% python3 -q
>>> import numpy as np
>>> import numpy.linalg as la
>>> np.set_printoptions(suppress=True, linewidth=100)
>>> arr = np.load("out0.npy")
>>> arr
array([[ 3, -2, -2],
       [ 3, -2, -2],
       [-2, -2,  0],
       [ 2, -2,  0]])
>>> Q = arr.astype(float).copy()
>>> for j in range(3):
...     Q[:, j] -= Q[:, :j] @ (Q[:, :j].T @ Q[:, j])
...     Q[:, j] /= la.norm(Q[:, j])
... 
>>> np.round(Q.T @ arr, 1) + 0
array([[ 5.1, -2.4, -2.4],
       [ 0. ,  3.2,  0.8],
       [ 0. ,  0. ,  1.4]])
>>> E = np.load("block1.npy")
>>> E
array([[-3.,  1.,  0.,  0.],
       [ 0., -3.,  1.,  0.],
       [ 0.,  0., -3.,  1.],
       [ 0.,  0.,  0., -3.]])
>>> round(la.norm(E, "nuc"), 1)
np.float64(12.3)
>>> round(float(la.norm(E[1] - E[0])), 1)
5.1
>>> round(la.norm(E, 2), 1)
np.float64(3.8)
>>> np.round(la.norm(E, axis=0), 1)
array([3. , 3.2, 3.2, 3.2])
>>> np.round(la.norm(E, 1), 1), round(float(la.norm(E, np.inf)), 1)
(np.float64(4.0), 4.0)
>>> np.round(la.norm(E, axis=1), 1)
array([3.2, 3.2, 3.2, 3. ])
>>> E[1] @ E[0]
np.float64(-3.0)
>>> t3 = np.stack([E, -1 * E, E[::-1]])
>>> t3.sum(axis=0)
array([[ 0.,  0.,  0., -3.],
       [ 0.,  0., -3.,  1.],
       [ 0., -3.,  1.,  0.],
       [-3.,  1.,  0.,  0.]])
>>> np.round(la.det(t3), 1)
array([81., 81., 81.])
>>> la.matrix_rank(t3.reshape(3, -1))
np.int64(2)
>>> la.matrix_rank(t3)
array([4, 4, 4])
>>> np.einsum("bij,cij->bc", t3, t3)
array([[ 39., -39.,  -6.],
       [-39.,  39.,   6.],
       [ -6.,   6.,  39.]])
>>> Q, vecs = la.qr(E[:, :1])[0], la.qr(E[:, 1:])[0]
>>> s = la.svd(Q.T @ vecs, compute_uv=False)
>>> s.round(1)
array([0.3])
>>> round(la.norm(Q @ Q.T - vecs @ vecs.T, 2), 1)
np.float64(1.0)
>>> rng = np.random.default_rng(12)
>>> feats = np.triu(rng.random((5, 5)) < 0.5, 1).astype(int)
>>> feats = feats + feats.T
>>> feats
array([[0, 0, 1, 1, 1],
       [0, 0, 1, 0, 0],
       [1, 1, 0, 1, 1],
       [1, 0, 1, 0, 1],
       [1, 0, 1, 1, 0]])
>>> # equal to its transpose
>>> A2 = la.inv(feats)
>>> (np.abs(A2) > 1e-9).astype(int)
array([[1, 1, 0, 1, 1],
       [1, 1, 1, 1, 1],
       [0, 1, 0, 0, 0],
       [1, 1, 0, 1, 1],
       [1, 1, 0, 1, 1]])
>>> round(float(la.det(feats) * la.det(A2)), 1)
1.0
>>> np.round(la.det(feats) * A2, 1)
array([[ 1.,  1., -0., -1., -1.],
       [ 1., -3., -2.,  1.,  1.],
       [-0., -2., -0., -0., -0.],
       [-1.,  1.,  0.,  1., -1.],
       [-1.,  1.,  0., -1.,  1.]])
>>> np.allclose(A2, feats.T)
False
>>> A2
array([[-0.5, -0.5,  0. ,  0.5,  0.5],
       [-0.5,  1.5,  1. , -0.5, -0.5],
       [ 0. ,  1. ,  0. ,  0. ,  0. ],
       [ 0.5, -0.5, -0. , -0.5,  0.5],
       [ 0.5, -0.5, -0. ,  0.5, -0.5]])
>>> np.round(la.inv(A2), 1)
array([[-0., -0.,  1.,  1.,  1.],
       [ 0.,  0.,  1.,  0.,  0.],
       [ 1.,  1., -0.,  1.,  1.],
       [ 1.,  0.,  1.,  0.,  1.],
       [ 1.,  0.,  1.,  1.,  0.]])
>>> np.round(la.cond(feats), 1)
np.float64(7.2)
>>> ev, vecs = la.eig(A2)
>>> np.round(np.sort(la.eigvals(la.inv(A2))), 1)
array([-1.5, -1. , -1. ,  0.4,  3.1])
>>> np.round(np.sort(la.eigvals(A2.T)), 1)
array([-1. , -1. , -0.7,  0.3,  2.3])
>>> ev.round(1)
array([ 2.3,  0.3, -1. , -0.7, -1. ])
>>> np.round(np.sort(la.eigvals(A2 @ A2)), 1)
array([0.1, 0.4, 1. , 1. , 5.5])
>>> def softmax(z):
...     e = np.exp(z - z.max(axis=-1, keepdims=True))
...     return e / e.sum(axis=-1, keepdims=True)
... 
>>> np.round(softmax(feats[2] + 2), 1)
array([0.2, 0.2, 0.1, 0.2, 0.2])
>>> np.round(softmax(10 * feats[2]), 1) + 0
array([0.2, 0.2, 0. , 0.2, 0.2])
>>> np.round(softmax(feats[2]), 1)
array([0.2, 0.2, 0.1, 0.2, 0.2])
>>> att = feats @ feats.T / np.sqrt(5)
>>> np.round(softmax(att + np.triu(np.full(att.shape, -np.inf), 1)), 1)
array([[1. , 0. , 0. , 0. , 0. ],
       [0.5, 0.5, 0. , 0. , 0. ],
       [0.3, 0.1, 0.6, 0. , 0. ],
       [0.2, 0.2, 0.2, 0.4, 0. ],
       [0.2, 0.1, 0.2, 0.2, 0.3]])
>>> np.round(softmax(att), 1)
array([[0.3, 0.1, 0.2, 0.2, 0.2],
       [0.2, 0.2, 0.1, 0.2, 0.2],
       [0.2, 0.1, 0.4, 0.2, 0.2],
       [0.2, 0.1, 0.2, 0.3, 0.2],
       [0.2, 0.1, 0.2, 0.2, 0.3]])
